% python3 -q
>>> import numpy as np
>>> np.set_printoptions(suppress=True, linewidth=160)
>>> K = np.array([[-0.8, -1.3, -1.1],
...     [-0.7, -0.9, -0.9],
...     [-0.9, 1.0, -0.7],
...     [0.7, -1.7, 1.0],
...     [1.0, 0.5, 1.4],
...     [-1.4, -1.1, 1.7],
...     [0.6, 0.4, 0.4],
...     [-1.7, -2.4, -0.4],
...     [1.1, -1.0, -0.8],
...     [-0.3, 0.6, 1.5],
...     [1.3, 0.7, 0.8]])
>>> K[7] *= 5
>>> K
array([[ -0.8,  -1.3,  -1.1],
       [ -0.7,  -0.9,  -0.9],
       [ -0.9,   1. ,  -0.7],
       [  0.7,  -1.7,   1. ],
       [  1. ,   0.5,   1.4],
       [ -1.4,  -1.1,   1.7],
       [  0.6,   0.4,   0.4],
       [ -8.5, -12. ,  -2. ],
       [  1.1,  -1. ,  -0.8],
       [ -0.3,   0.6,   1.5],
       [  1.3,   0.7,   0.8]])
>>> gram = np.cov(K, rowvar=False)
>>> gram.round(2)
array([[ 7.53,  9.29,  1.97],
       [ 9.29, 13.39,  2.68],
       [ 1.97,  2.68,  1.59]])
>>> np.round(K.std(axis=0), 2)
array([2.62, 3.49, 1.2 ])
>>> np.round(np.polyfit(K[:, 0], K[:, 2], 1), 2)
array([0.26, 0.31])
>>> np.median(K, axis=0)
array([-0.3, -0.9,  0.4])
>>> W0 = np.load("arr.npy")
>>> W0
array([[-27.31,  -2.33,  12.49],
       [-27.54, -35.32, -11.44],
       [-28.01, -34.62, -12.53],
       [-27.41, -36.5 , -12.16],
       [-26.63, -36.48, -11.51],
       [-25.26,  -3.07,  14.87],
       [-24.92, -35.61, -14.51],
       [-24.01, -36.32, -12.14],
       [-26.19,  -2.58,  13.1 ],
       [-24.56, -38.29, -12.05],
       [-24.37,  -1.93,  15.44],
       [-25.05,  -1.41,  13.42],
       [-24.2 , -35.09, -12.4 ],
       [-25.21,  -2.62,  11.56],
       [-24.91,  -3.97,  12.99],
       [-27.1 ,  -1.37,  14.05]])
>>> lab = W0[:, 1] > np.median(W0[:, 1])
>>> f = W0[lab].mean(axis=0) - W0[~lab].mean(axis=0)
>>> np.argsort(-np.abs(f).round(6), kind="stable")
array([1, 2, 0])
>>> lab.astype(int)
array([1, 0, 0, 0, 0, 1, 0, 0, 1, 0, 1, 1, 0, 1, 1, 1])
